$ ipython --no-banner

In [1]: import numpy as np

In [2]: import numpy.linalg as la

In [3]: np.set_printoptions(suppress=True, linewidth=100)

In [4]: def tidy(a):
   ...:     return np.round(a, 3) + 0
   ...: 

In [5]: J = np.load("out17.npy")

In [6]: print(J)
[[ 0.537 -0.119  0.716]
 [-0.462  0.1   -0.635]
 [-0.8    0.217 -0.929]
 [-0.537  0.119 -0.716]
 [-0.291  0.06  -0.422]
 [-0.885  0.273 -0.97 ]
 [ 0.197 -0.04   0.291]
 [ 0.197 -0.04   0.291]
 [ 0.     0.     0.   ]
 [-0.762  0.197 -0.905]
 [-0.197  0.04  -0.291]
 [-0.197  0.04  -0.291]
 [ 0.862 -0.254  0.96 ]
 [ 0.291 -0.06   0.422]
 [-0.38   0.08  -0.537]
 [-0.197  0.04  -0.291]
 [-0.38   0.08  -0.537]
 [-0.664  0.159 -0.834]
 [ 0.291 -0.06   0.422]
 [-0.762  0.197 -0.905]
 [ 0.8   -0.217  0.929]
 [-0.834  0.235 -0.947]
 [ 0.834 -0.235  0.947]
 [-0.762  0.197 -0.905]]

In [7]: d = la.norm(J[:, None] - J[None], axis=-1)

In [8]: print(d.shape)
(24, 24)

In [9]: print(d[13].round(6).argsort(kind="stable")[:4])
[13 18  6  7]

In [10]: print(d.mean(axis=1).argmax())
12

In [11]: cov = np.cov(J, rowvar=False)

In [12]: print(tidy(np.corrcoef(J.T)))
[[ 1.    -0.993  0.996]
 [-0.993  1.    -0.98 ]
 [ 0.996 -0.98   1.   ]]

In [13]: print(tidy(J.std(axis=0)))
[0.548 0.146 0.658]

In [14]: print(cov.shape)
(3, 3)

In [15]: print(tidy(np.corrcoef(J[:, 2], J[:, 1])[0, 1]))
-0.98

In [16]: print(np.argsort(-J.std(axis=0).round(6), kind="stable"))
[2 0 1]

In [17]: print(tidy(la.eigvalsh(cov)[::-1]))
[0.786 0.002 0.   ]

In [18]: print(np.argwhere(np.triu(np.abs(np.corrcoef(J.T)) > 0.8, 1)))
[[0 1]
 [0 2]
 [1 2]]

In [19]: Xs = J - J.mean(axis=0)

In [20]: left, s, Vh = la.svd(Xs, full_matrices=False)

In [21]: print(np.abs(Vh[0]).argmax())
2

In [22]: print(tidy((s ** 2).sum() ** 2 / (s ** 4).sum()))
1.005

In [23]: print(np.abs(left[:, 0]).argmax())
12

In [24]: print(tidy(s ** 2 / (s ** 2).sum()))
[0.997 0.003 0.   ]

In [25]: print(la.matrix_rank(Xs))
3

In [26]: print(tidy(Vh[0] * np.sign(Vh[0, np.abs(Vh[0]).argmax()])))
[ 0.631 -0.166  0.758]

In [27]: print(tidy(s))
[4.251 0.217 0.019]
